$ python3 -q
>>> import numpy as np
>>> import numpy.linalg as la
>>> np.set_printoptions(precision=2, suppress=True, linewidth=160, floatmode="fixed")
>>> M = np.load("test8.npy")
>>> M
array([[0, 1, 1, 0, 1],
       [1, 0, 1, 0, 0],
       [1, 1, 0, 0, 1],
       [0, 0, 0, 0, 0],
       [1, 0, 1, 0, 0]])
>>> left, sigma, Vt = la.svd(M)
>>> evecs = Vt[:(sigma > 1e-8).sum()]
>>> rng = np.random.default_rng(31780)
>>> x = M[0] + -3 * M[4] + rng.integers(2) * np.eye(5)[1]
>>> x
array([-3.00,  2.00, -2.00,  0.00,  1.00])
>>> round(float(la.norm(x - evecs.T @ evecs @ x)), 2)
0.71
>>> np.diag(evecs.T @ evecs)
array([1.00, 0.50, 1.00, 0.00, 0.50])
>>> np.round(evecs.T @ evecs, 2) + 0
array([[1.00, 0.00, 0.00, 0.00, 0.00],
       [0.00, 0.50, 0.00, 0.00, 0.50],
       [0.00, 0.00, 1.00, 0.00, 0.00],
       [0.00, 0.00, 0.00, 0.00, 0.00],
       [0.00, 0.50, 0.00, 0.00, 0.50]])
>>> la.matrix_rank(np.vstack([M, x]))
np.int64(4)
>>> gram = M.T @ M
>>> np.round(la.svd(M, compute_uv=False) ** 2, 2) + 0
array([6.56, 2.44, 1.00, 0.00, 0.00])
>>> (M @ M.T).shape
(5, 5)
>>> B = np.array([[1, 1], [1, -1]])
>>> data = np.kron(B, np.kron(B, B))[rng.permutation(8)][:4]
>>> data
array([[ 1,  1,  1,  1,  1,  1,  1,  1],
       [ 1, -1, -1,  1, -1,  1,  1, -1],
       [ 1, -1,  1, -1,  1, -1,  1, -1],
       [ 1,  1, -1, -1,  1,  1, -1, -1]])
>>> B = data / la.norm(data, axis=1, keepdims=True)
>>> gram = B @ B.T
>>> gram[0].round(2) + 0
array([1.00, 0.00, 0.00, 0.00])
>>> la.norm(B, axis=1)
array([1.00, 1.00, 1.00, 1.00])
>>> np.degrees(np.arccos(np.clip(gram[0, 1], -1, 1)))
np.float64(90.0)
>>> data.ravel(order="F")
array([ 1,  1,  1,  1,  1, -1, -1,  1,  1, -1,  1, -1,  1,  1, -1, -1,  1, -1,  1,  1,  1,  1, -1,  1,  1,  1,  1, -1,  1, -1, -1, -1])
>>> T = data.reshape(4, 2, -1)
>>> T[:, 0]
array([[ 1,  1,  1,  1],
       [ 1, -1, -1,  1],
       [ 1, -1,  1, -1],
       [ 1,  1, -1, -1]])
>>> T.sum(axis=1)
array([[ 2,  2,  2,  2],
       [ 0,  0,  0,  0],
       [ 2, -2,  2, -2],
       [ 2,  2, -2, -2]])
>>> T.transpose(1, 0, 2)
array([[[ 1,  1,  1,  1],
        [ 1, -1, -1,  1],
        [ 1, -1,  1, -1],
        [ 1,  1, -1, -1]],

       [[ 1,  1,  1,  1],
        [-1,  1,  1, -1],
        [ 1, -1,  1, -1],
        [ 1,  1, -1, -1]]])
>>> B = np.array([[1, 2, 0],
...     [4, 2, 3],
...     [2, 1, 4],
...     [3, 5, 3],
...     [3, 3, 3],
...     [3, 1, 4],
...     [0, 3, 0],
...     [3, 3, 4]])
>>> np.einsum("ij,ij->i", data, data)
array([8, 8, 8, 8])
>>> data @ B
array([[19, 20, 21],
       [-5,  2, -7],
       [-7, -2, -7],
       [ 3, -4, -1]])
>>> np.einsum("ik,kj->ij", data, B)
array([[19, 20, 21],
       [-5,  2, -7],
       [-7, -2, -7],
       [ 3, -4, -1]])
>>> B.T @ data.T
array([[19, -5, -7,  3],
       [20,  2, -2, -4],
       [21, -7, -7, -1]])
>>> np.einsum("ik,kj->ji", data, B)
array([[19, -5, -7,  3],
       [20,  2, -2, -4],
       [21, -7, -7, -1]])
>>> B = data / np.sqrt((data ** 2).mean(axis=1, keepdims=True))
>>> B[1]
array([ 1.00, -1.00, -1.00,  1.00, -1.00,  1.00,  1.00, -1.00])
>>> la.matrix_rank(B) == la.matrix_rank(data)
np.True_
>>> data - data.mean(axis=1, keepdims=True)
array([[ 0.00,  0.00,  0.00,  0.00,  0.00,  0.00,  0.00,  0.00],
       [ 1.00, -1.00, -1.00,  1.00, -1.00,  1.00,  1.00, -1.00],
       [ 1.00, -1.00,  1.00, -1.00,  1.00, -1.00,  1.00, -1.00],
       [ 1.00,  1.00, -1.00, -1.00,  1.00,  1.00, -1.00, -1.00]])
>>> feats = np.load("out14.npy")
>>> feats
array([[-2,  5, -2,  5],
       [ 0,  1,  0,  1],
       [-2,  5, -2,  5],
       [ 0,  1,  0,  1]])
>>> round(la.norm(feats, 2) / la.norm(feats), 2)
np.float64(1.0)
>>> r = la.matrix_rank(feats)
>>> r
np.int64(2)
>>> ns = la.svd(feats)[2][r:].T
>>> [int(la.matrix_rank(feats[:i])) for i in range(1, len(feats) + 1)]
[1, 2, 2, 2]
>>> np.round(ns @ ns.T, 2) + 0
array([[ 0.50,  0.00, -0.50,  0.00],
       [ 0.00,  0.50,  0.00, -0.50],
       [-0.50,  0.00,  0.50,  0.00],
       [ 0.00, -0.50,  0.00,  0.50]])
>>> np.allclose(feats @ ns, 0)
True
>>> [int(la.matrix_rank(feats[:, :j + 1])) for j in range(4)]
[1, 2, 2, 2]
>>> left, sigma, Vt = la.svd(feats)
>>> evecs = Vt[:(sigma > 1e-8).sum()]
>>> x = feats[2] + -2 * feats[1] + rng.integers(2) * np.eye(4)[0]
>>> x
array([-1.00,  3.00, -2.00,  3.00])
>>> la.matrix_rank(np.vstack([feats, x]))
np.int64(3)
>>> np.allclose(evecs.T @ evecs @ x, x)
False
>>> np.diag(evecs.T @ evecs)
array([0.50, 0.50, 0.50, 0.50])
>>> np.round(evecs.T @ evecs, 2) + 0
array([[0.50, 0.00, 0.50, 0.00],
       [0.00, 0.50, 0.00, 0.50],
       [0.50, 0.00, 0.50, 0.00],
       [0.00, 0.50, 0.00, 0.50]])
>>> u, r1 = feats[1], feats[2]
>>> u @ r1
np.int64(10)
>>> pr = (u @ r1) / (u @ u) * u
>>> r1 - pr
array([-2.00,  0.00, -2.00,  0.00])
>>> la.matrix_rank(np.outer(u, r1))
np.int64(1)
>>> F = rng.normal(size=(15, 3)) + 20 * np.array([1, 0, 0])
>>> F
array([[21.12,  0.45, -0.56],
       [18.79, -1.17, -1.05],
       [20.47,  1.12,  0.96],
       [19.40,  1.50, -0.25],
       [18.94, -0.45,  0.39],
       [20.75,  0.19, -0.20],
       [20.45, -0.45, -0.85],
       [21.12,  0.30, -2.63],
       [20.11, -0.49, -0.96],
       [21.59,  1.06, -1.01],
       [20.69,  0.30,  0.73],
       [20.01,  0.30, -1.81],
       [21.27, -0.13, -1.06],
       [20.12, -0.04,  0.56],
       [20.61,  1.08,  0.13]])
>>> left, sigma, Vt = la.svd(F)
>>> np.argmax(sigma[:-1] / (sigma[1:] + 1e-6)) + 1
np.int64(1)
>>> B = left[:, :1] @ np.diag(sigma[:1]) @ Vt[:1]
>>> la.matrix_rank(F, rtol=0.05)
np.int64(1)
>>> round(float(la.norm(F - B) / la.norm(F)), 2)
0.06
>>> B = F / la.norm(F, axis=1, keepdims=True)
>>> gram = B @ B.T
>>> gram[9]
array([1.00, 0.99, 1.00, 1.00, 1.00, 1.00, 1.00, 1.00, 1.00, 1.00, 1.00, 1.00, 1.00, 1.00, 1.00])
>>> la.norm(B, axis=1)
array([1.00, 1.00, 1.00, 1.00, 1.00, 1.00, 1.00, 1.00, 1.00, 1.00, 1.00, 1.00, 1.00, 1.00, 1.00])
>>> np.round(np.degrees(np.arccos(np.clip(gram[9, 5], -1, 1))), 2)
np.float64(3.11)
>>> (gram - 2 * np.eye(15)).round(6).argmax(axis=1)
array([ 5,  8, 14, 14, 13,  0,  8, 11,  6,  0, 13,  7,  6, 10,  3])
>>> np.argsort(-la.norm(F, axis=0).round(6), kind="stable")[:3]
array([0, 2, 1])
>>> la.cond(F) > 100
np.False_
>>> [round(float(x), 2) for x in la.svd(F, compute_uv=False)[:3]]
[78.96, 3.78, 2.58]
>>> np.abs(la.svd(F)[2][-1])
array([0.02, 0.95, 0.32])
>>> round(np.log10(la.cond(F)))
1
>>> lab = F[:, 1] > np.median(F[:, 1])
>>> u = F[lab].mean(axis=0) - F[~lab].mean(axis=0)
>>> lab.astype(int)
array([1, 0, 1, 1, 0, 0, 0, 1, 0, 1, 0, 1, 0, 0, 1])
>>> round((((F - F.mean(axis=0)) @ u > 0) == lab).mean(), 2)
np.float64(0.87)
>>> ((F - F.mean(axis=0)) @ u > 0).astype(int)
array([1, 0, 1, 1, 0, 1, 0, 1, 0, 1, 0, 1, 1, 0, 1])
>>> m1 = np.load("arr.npy")
>>> m1
array([[ 1.42,  0.09, -2.28, -4.11],
       [-3.59,  1.58, -2.10, -5.02],
       [-3.59,  1.94, -0.97, -6.22],
       [ 6.55, -0.97, -1.37,  0.67],
       [ 5.98,  0.33,  0.09,  0.53],
       [ 0.63,  0.81, -1.36, -3.61],
       [-4.23,  1.18, -2.22, -4.90],
       [ 6.65, -2.61,  0.71,  2.77],
       [-0.22,  2.74, -2.40, -2.76],
       [ 4.09, -1.06, -0.61,  2.06],
       [-3.18,  2.09, -0.53, -2.57],
       [ 5.86, -0.92, -0.69,  0.70],
       [-0.97,  1.76, -0.58, -2.30],
       [ 0.54,  1.34, -0.65, -4.54],
       [ 5.33, -1.32,  1.12,  0.99],
       [ 0.28,  1.53, -2.34, -4.15],
       [ 4.82, -1.06,  1.68,  2.09],
       [ 0.85,  4.09, -2.64, -4.76],
       [ 2.91,  2.55, -0.67, -2.66],
       [-0.48,  0.90, -0.67, -6.03],
       [-3.06,  1.73, -0.14, -4.79],
       [ 6.53, -3.10,  0.40, -0.34],
       [ 5.07, -2.64, -0.96,  0.65],
       [ 5.25, -3.43, -0.67,  0.60],
       [ 1.40,  2.01, -3.91, -3.81]])
>>> gram = np.cov(m1, rowvar=False)
>>> np.polyfit(m1[:, 2], m1[:, 0], 1)
array([1.28, 3.01])
>>> gram
array([[13.31, -5.38,  2.08,  8.80],
       [-5.38,  4.00, -1.39, -4.30],
       [ 2.08, -1.39,  1.63,  2.15],
       [ 8.80, -4.30,  2.15,  8.00]])
>>> round(float(np.corrcoef(m1[:, 2], m1[:, 0])[0, 1]), 2)
0.45
>>> np.argsort(-m1.std(axis=0).round(6), kind="stable")
array([0, 3, 1, 2])
>>> m1.std(axis=0)
array([3.57, 1.96, 1.25, 2.77])
>>> np.median(m1, axis=0)
array([ 1.40,  0.90, -0.67, -2.66])
>>> np.corrcoef(m1.T)
array([[ 1.00, -0.74,  0.45,  0.85],
       [-0.74,  1.00, -0.54, -0.76],
       [ 0.45, -0.54,  1.00,  0.60],
       [ 0.85, -0.76,  0.60,  1.00]])
>>> gram.shape
(4, 4)
>>> Xs = (m1 - m1.mean(axis=0)) / m1.std(axis=0)
>>> Xs.std(axis=0)
array([1.00, 1.00, 1.00, 1.00])
>>> b = la.lstsq(np.delete(Xs, 0, axis=1), Xs[:, 0])[0]
>>> b
array([-0.24, -0.13,  0.75])
>>> round(float(1 - np.var(Xs[:, 0] - np.delete(Xs, 0, axis=1) @ b)), 2)
0.76
>>> round(la.det(M), 2)
np.float64(0.0)
>>> np.flatnonzero(la.matrix_power((M != 0) + (M.T != 0) + np.eye(5), 5)[3])
array([3])
>>> M @ M
array([[3, 1, 2, 0, 1],
       [1, 2, 1, 0, 2],
       [2, 1, 3, 0, 1],
       [0, 0, 0, 0, 0],
       [1, 2, 1, 0, 2]])
>>> hat = m1 @ la.solve(m1.T @ m1, m1.T)
>>> np.round(la.eigvalsh(hat), 2) + 0
array([0.00, 0.00, 0.00, 0.00, 0.00, 0.00, 0.00, 0.00, 0.00, 0.00, 0.00, 0.00, 0.00, 0.00, 0.00, 0.00, 0.00, 0.00, 0.00, 0.00, 0.00, 1.00, 1.00, 1.00, 1.00])
>>> la.matrix_rank(np.eye(25) - hat)
np.int64(21)
>>> Xs = m1 - m1.mean(axis=0)
>>> left, sigma, Vt = la.svd(Xs, full_matrices=False)
>>> np.abs(Vt[-1])
array([0.27, 0.19, 0.83, 0.46])
>>> np.round(Xs.mean(axis=0), 2) + 0
array([0.00, 0.00, 0.00, 0.00])
>>> (np.sign(left[:, 0]) == np.sign(left[0, 0])).astype(int)
array([1, 1, 1, 0, 0, 1, 1, 0, 1, 0, 1, 0, 1, 1, 0, 1, 0, 1, 1, 1, 1, 0, 0, 0, 1])
>>> sigma ** 2 / (sigma ** 2).sum()
array([0.85, 0.07, 0.05, 0.03])
>>> B = np.array([[1], [2]])
>>> C = np.array([[4, 2, 0]])
>>> W0 = B @ C
>>> W0
array([[4, 2, 0],
       [8, 4, 0]])
>>> B = W0[0, 0] * W0[1:] - np.outer(W0[1:, 0], W0[0])
>>> B
array([[0, 0, 0]])
>>> W0[:, 0] / W0[0, 0]
array([1.00, 2.00])
>>> np.flatnonzero(~B.round(6).any(axis=1))
array([0])
>>> q, evecs = la.qr(m1[:, :1])[0], la.qr(m1[:, 1:])[0]
>>> sigma = la.svd(q.T @ evecs, compute_uv=False)
>>> sigma
array([0.65])
>>> la.lstsq(W0[:-1].T, W0[-1])[2]
np.int32(1)
>>> W0 @ la.pinv(W0) @ W0
array([[4.00, 2.00, 0.00],
       [8.00, 4.00, 0.00]])
>>> left, sigma, Vt = la.svd(W0)
>>> sigma.round(2) + 0
array([10.00,  0.00])
>>> B = left[:, :1] @ np.diag(sigma[:1]) @ Vt[:1]
>>> round(float(la.norm(W0 - B, 2)), 2), round(float(sigma[1]), 2)
(0.0, 0.0)
>>> B
array([[4.00, 2.00, 0.00],
       [8.00, 4.00, 0.00]])
>>> la.matrix_rank(W0, rtol=0.05)
np.int64(1)
>>> round(la.norm(W0 - B) / la.norm(W0), 2)
np.float64(0.0)
>>> round(float(np.abs(W0 - B).max()), 2)
0.0
>>> la.matrix_rank(B)
np.int64(1)
>>> mat = np.load("data.npy")
>>> mat
array([[-2, -4, -1, -2],
       [ 0,  0,  0,  0],
       [ 0,  0, -2, -4],
       [ 0,  0,  0,  0]])
>>> r = la.matrix_rank(mat)
>>> r
np.int64(2)
>>> ns = la.svd(mat)[2][r:].T
>>> np.round(ns @ ns.T, 2) + 0
array([[ 0.80, -0.40,  0.00,  0.00],
       [-0.40,  0.20,  0.00,  0.00],
       [ 0.00,  0.00,  0.80, -0.40],
       [ 0.00,  0.00, -0.40,  0.20]])
>>> [int(la.matrix_rank(mat[:, :j + 1])) for j in range(4)]
[1, 1, 2, 2]
>>> B = mat + rng.integers(-2, 3, (4, 2)) @ rng.integers(-2, 3, (2, 4))
>>> B
array([[ 0, -6, -2, -3],
       [ 0, -2, -1,  3],
       [ 2, -4, -4, -2],
       [-1,  2,  1, -1]])
>>> B - mat
array([[ 2, -2, -1, -1],
       [ 0, -2, -1,  3],
       [ 2, -4, -2,  2],
       [-1,  2,  1, -1]])
>>> la.matrix_rank(B - mat, tol=1e-8)
np.int64(2)
>>> np.round(la.svd(B - mat, compute_uv=False), 2) + 0
array([7.03, 3.11, 0.00, 0.00])
>>> W = np.array([[2, 2, 1], [3, 2, 1], [2, 3, 0], [2, 1, 0]])
>>> b = np.array([0, -2, 2])
>>> act = np.maximum(B @ W + b, 0)
>>> la.matrix_rank(act)
np.int64(1)
>>> (act > 0).mean(axis=0)
array([0.25, 0.25, 0.25])
>>> C = np.array([[3, -3, -1], [3, -2, 2], [2, 0, 1]])
>>> (act @ C).round(6).argmax(axis=1)
array([0, 0, 0, 0])
>>> W @ C
array([[ 14, -10,   3],
       [ 17, -13,   2],
       [ 15, -12,   4],
       [  9,  -8,   0]])
>>> K = np.load("m.npy")
>>> K
array([[ 0,  0,  1,  3],
       [ 0,  0,  5,  2],
       [-8,  4,  1,  5]])
>>> B = K / la.norm(K, axis=1, keepdims=True)
>>> gram = B @ B.T
>>> gram
array([[1.00, 0.65, 0.49],
       [0.65, 1.00, 0.27],
       [0.49, 0.27, 1.00]])
>>> np.argwhere(np.triu(np.abs(gram) > 0.95, 1))
array([], shape=(0, 2), dtype=int64)
>>> la.norm(B, axis=1)
array([1.00, 1.00, 1.00])
>>> theta = np.radians(60)
>>> R = np.eye(4)
>>> R[2, 2] = R[1, 1] = np.cos(theta)
>>> R[2, 1], R[1, 2] = -np.sin(theta), np.sin(theta)
>>> R
array([[ 1.00,  0.00,  0.00,  0.00],
       [ 0.00,  0.50,  0.87,  0.00],
       [ 0.00, -0.87,  0.50,  0.00],
       [ 0.00,  0.00,  0.00,  1.00]])
>>> B = K @ R.T
>>> np.allclose(K @ K.T, B @ B.T)
True
>>> np.allclose(la.norm(K, axis=1), la.norm(B, axis=1))
True
>>> np.abs(B - K).max(axis=0)
array([0.00, 4.33, 3.96, 0.00])
